In [1]: import numpy as np

In [2]: from numpy import linalg as LA

In [3]: np.set_printoptions(precision=2, suppress=True, linewidth=100)

In [4]: m1 = np.loadtxt("test1.csv", delimiter=",")

In [5]: print(m1)
[[ -2.  -2.  -2.  -2.  -2.  -2.  -2.  -2.  -2.  -2.  -2.]
 [ -2.  -4.  -4.  -4.  -4.  -4.  -4.  -4.  -4.  -4.  -4.]
 [ -2.  -4.  -6.  -6.  -6.  -6.  -6.  -6.  -6.  -6.  -6.]
 [ -2.  -4.  -6.  -8.  -8.  -8.  -8.  -8.  -8.  -8.  -8.]
 [ -2.  -4.  -6.  -8. -10. -10. -10. -10. -10. -10. -10.]
 [ -2.  -4.  -6.  -8. -10. -12. -12. -12. -12. -12. -12.]
 [ -2.  -4.  -6.  -8. -10. -12. -14. -14. -14. -14. -14.]
 [ -2.  -4.  -6.  -8. -10. -12. -14. -16. -16. -16. -16.]
 [ -2.  -4.  -6.  -8. -10. -12. -14. -16. -18. -18. -18.]
 [ -2.  -4.  -6.  -8. -10. -12. -14. -16. -18. -20. -20.]
 [ -2.  -4.  -6.  -8. -10. -12. -14. -16. -18. -20. -22.]]

In [6]: # equal to its transpose

In [7]: x = np.array([2, 2, 1, 0, 0, 2, 2, 1, 2, 2, 1])

In [8]: print((m1 * x).sum(axis=1))
[ -30.  -56.  -78.  -98. -118. -138. -154. -166. -176. -182. -184.]

In [9]: print(m1 @ x)
[ -30.  -56.  -78.  -98. -118. -138. -154. -166. -176. -182. -184.]

In [10]: r0 = np.array([0, 5, 3, -3, 4, -3, 0, -3, 0, 5, 3])

In [11]: other = m1 + np.outer(r0, np.eye(11)[1])

In [12]: print(other)
[[ -2.  -2.  -2.  -2.  -2.  -2.  -2.  -2.  -2.  -2.  -2.]
 [ -2.   1.  -4.  -4.  -4.  -4.  -4.  -4.  -4.  -4.  -4.]
 [ -2.  -1.  -6.  -6.  -6.  -6.  -6.  -6.  -6.  -6.  -6.]
 [ -2.  -7.  -6.  -8.  -8.  -8.  -8.  -8.  -8.  -8.  -8.]
 [ -2.   0.  -6.  -8. -10. -10. -10. -10. -10. -10. -10.]
 [ -2.  -7.  -6.  -8. -10. -12. -12. -12. -12. -12. -12.]
 [ -2.  -4.  -6.  -8. -10. -12. -14. -14. -14. -14. -14.]
 [ -2.  -7.  -6.  -8. -10. -12. -14. -16. -16. -16. -16.]
 [ -2.  -4.  -6.  -8. -10. -12. -14. -16. -18. -18. -18.]
 [ -2.   1.  -6.  -8. -10. -12. -14. -16. -18. -20. -20.]
 [ -2.  -1.  -6.  -8. -10. -12. -14. -16. -18. -20. -22.]]

In [13]: print(LA.matrix_rank(other - m1))
1

In [14]: print(LA.matrix_rank(LA.inv(other) - LA.inv(m1), tol=1e-8))
1

In [15]: other = m1 / np.sqrt((m1 ** 2).mean(axis=1, keepdims=True))

In [16]: print(LA.matrix_rank(other) == LA.matrix_rank(m1))
True

In [17]: print(LA.norm(other, axis=1))
[3.32 3.32 3.32 3.32 3.32 3.32 3.32 3.32 3.32 3.32 3.32]

In [18]: print(LA.matrix_rank(m1 - m1.mean(axis=1, keepdims=True)))
10

In [19]: A = np.load("layer19.npy")

In [20]: print(A)
[[ -1.61   0.    -5.53   2.31   3.11   3.91  -0.51]
 [  0.4    8.64   3.45   2.17  -3.17  -2.39  -6.85]
 [  0.25   6.38   0.09   1.55   5.3    2.68   1.69]
 [ -0.2   -1.14   9.24   0.4   -8.19   5.38  -1.75]
 [ -2.62   1.61  -2.23  -1.9   -9.76   2.44  -0.78]
 [  1.36  -4.63   2.85   2.89   0.95   5.72   3.13]
 [ -2.12   3.52   4.67   2.34  -0.05   1.32   1.16]
 [  2.6   -2.55  -2.32   1.81  -0.41   3.03   0.7 ]
 [  5.15  -4.41   4.33  -0.77  -5.08  -6.27   1.84]
 [  4.03   3.21  -0.74   2.61  -2.44  -4.54  -0.48]
 [ -1.68  -1.23   1.94  -3.57  -1.21   3.64  -4.21]
 [ -1.61   0.72  -0.84   0.73  -1.81  -9.76  -2.79]
 [ -1.49  -0.31  -4.98  -0.58  -5.78  -1.07  -2.43]
 [  1.42 -11.06  -0.23  -3.58   3.2   -4.77  -3.4 ]
 [ -2.07  -5.98   3.75   0.66   7.25   1.73   8.26]
 [  2.48  -6.23  -2.11   1.53  -2.44   2.09   2.29]
 [  3.99  -0.36   0.27   1.87   1.41  -0.48  -4.04]
 [ -1.86   1.28  -5.48   3.78  -3.95   3.94  -6.12]
 [  1.28   0.85   3.51   2.33  -6.38  -4.73   2.93]
 [  3.51   2.72   0.33   1.71   2.37  -1.79   0.46]
 [  0.1   -1.13   0.53   1.35   1.64   5.64  -1.87]
 [ -2.38   5.54   2.59  -2.45   9.24   0.96  -5.24]
 [  1.79   1.51  -6.49  -2.63   2.06  -1.63   3.58]
 [ -3.28  -4.25  -0.97   1.94   5.77  -7.09  -2.6 ]
 [ -3.16  -3.68  -2.77   1.2    0.35   5.93   4.06]
 [ -1.55  -4.24  -2.09  -2.39   7.26  -9.72   3.78]
 [ -1.96   1.04  -0.52   3.12   0.78   3.99   4.18]
 [ -4.65   7.92   2.95  -1.87   3.12  11.75  -2.66]
 [ -0.67  -2.89   1.86   0.73   9.28   3.7    2.33]
 [ -6.84   3.97   7.53  -1.71  -1.87  -0.51  -0.39]
 [ -3.71   0.48   2.89   4.35   0.24   3.9   -2.2 ]
 [  1.64  -3.05  -1.51   1.06  -8.31   5.32   3.02]
 [  2.88   6.32  -1.19  -0.68  -3.08  -2.54   3.9 ]
 [  1.44  -2.15   2.34  -3.19  -2.32   1.95   2.69]
 [ -2.71  -0.06  -1.3    0.47  -2.13  -4.99   0.79]]

In [21]: basis = A[[6, 28]].astype(float)

In [22]: for _ in range(3):
    ...:     labels = LA.norm(A[:, None] - basis, axis=-1).argmin(axis=1)
    ...:     basis = np.array([A[labels == j].mean(axis=0) for j in range(2)])
    ...: 

In [23]: print(labels)
[1 0 0 0 0 1 0 0 0 0 0 0 0 1 1 0 0 0 0 0 0 1 0 1 1 1 0 0 1 0 0 0 0 0 0]

In [24]: print(basis[1] - basis[0])
[-1.33 -4.53 -0.61 -0.48  7.14 -0.59  1.37]

In [25]: print(basis.round(2) + 0)
[[ 0.    1.06  0.55  0.63 -1.98  0.63 -0.28]
 [-1.33 -3.47 -0.06  0.15  5.16  0.04  1.09]]

In [26]: print(np.bincount(labels))
[26  9]
